>>> import numpy as np
>>> np.set_printoptions(precision=2, suppress=True, linewidth=200, legacy="1.25")
>>> B = np.array([[-3, 2, 0], [2, 1, 3]])
>>> W0 = np.block([[np.zeros((2, 2)), B], [B.T, np.zeros((3, 3))]])
>>> print(W0)
[[ 0.  0. -3.  2.  0.]
 [ 0.  0.  2.  1.  3.]
 [-3.  2.  0.  0.  0.]
 [ 2.  1.  0.  0.  0.]
 [ 0.  3.  0.  0.  0.]]
>>> # looks like rank 4
>>> Uu, sigma, Vt = np.linalg.svd(W0)
>>> evecs = Vt[:(sigma > 1e-8).sum()]
>>> rng = np.random.default_rng(231237)
>>> x = W0[2] + 3 * W0[4] + rng.integers(2) * np.eye(5)[4]
>>> print(x)
[-3. 11.  0.  0.  0.]
>>> print(np.round(evecs.T @ evecs, 2) + 0)
[[ 1.    0.    0.    0.    0.  ]
 [ 0.    1.    0.    0.    0.  ]
 [ 0.    0.    0.78 -0.33  0.25]
 [ 0.    0.   -0.33  0.51  0.38]
 [ 0.    0.    0.25  0.38  0.7 ]]
>>> print(np.linalg.matrix_rank(np.vstack([W0, x])))
4
>>> print(np.allclose(evecs.T @ evecs @ x, x))
True
>>> ev, evecs = np.linalg.eigh(W0)
>>> print(np.round(evecs.T @ W0 @ evecs, 2) + 0)
[[-4.19  0.    0.    0.    0.  ]
 [ 0.   -3.08  0.    0.    0.  ]
 [ 0.    0.    0.    0.    0.  ]
 [ 0.    0.    0.    3.08  0.  ]
 [ 0.    0.    0.    0.    4.19]]
>>> print(np.round(evecs @ np.diag(ev) @ evecs.T, 2) + 0)
[[ 0.  0. -3.  2.  0.]
 [ 0.  0.  2.  1.  3.]
 [-3.  2.  0.  0.  0.]
 [ 2.  1.  0.  0.  0.]
 [ 0.  3.  0.  0.  0.]]
>>> print((ev > 1e-8).sum(), (ev < -1e-8).sum())
2 2
>>> print(np.round(evecs.T @ evecs, 2) + 0)
[[1. 0. 0. 0. 0.]
 [0. 1. 0. 0. 0.]
 [0. 0. 1. 0. 0.]
 [0. 0. 0. 1. 0.]
 [0. 0. 0. 0. 1.]]
>>> print(np.unique(ev.round(6) + 0, return_counts=True)[1])
[1 1 1 1 1]
>>> print(np.round(np.linalg.eigvalsh(W0 @ W0), 2) + 0)
[ 0.    9.47  9.47 17.53 17.53]
>>> ev, evecs = np.linalg.eigh(W0)
>>> x = np.array([3, 1, -7, -8, -8])
>>> print(np.abs(W0).sum(axis=1).max(), round(np.abs(ev).max(), 2))
6.0 4.19
>>> print(np.round(evecs * np.maximum(ev, 0) @ evecs.T, 2) + 0)
[[ 1.78 -0.28 -1.5   1.    0.  ]
 [-0.28  1.85  1.    0.5   1.5 ]
 [-1.5   1.    1.59 -0.56  0.64]
 [ 1.    0.5  -0.56  0.8   0.54]
 [ 0.    1.5   0.64  0.54  1.24]]
>>> print(np.round(evecs * np.abs(ev) @ evecs.T, 2) + 0)
[[ 3.56 -0.55  0.    0.    0.  ]
 [-0.55  3.7   0.    0.    0.  ]
 [ 0.    0.    3.18 -1.13  1.27]
 [ 0.    0.   -1.13  1.6   1.09]
 [ 0.    0.    1.27  1.09  2.49]]
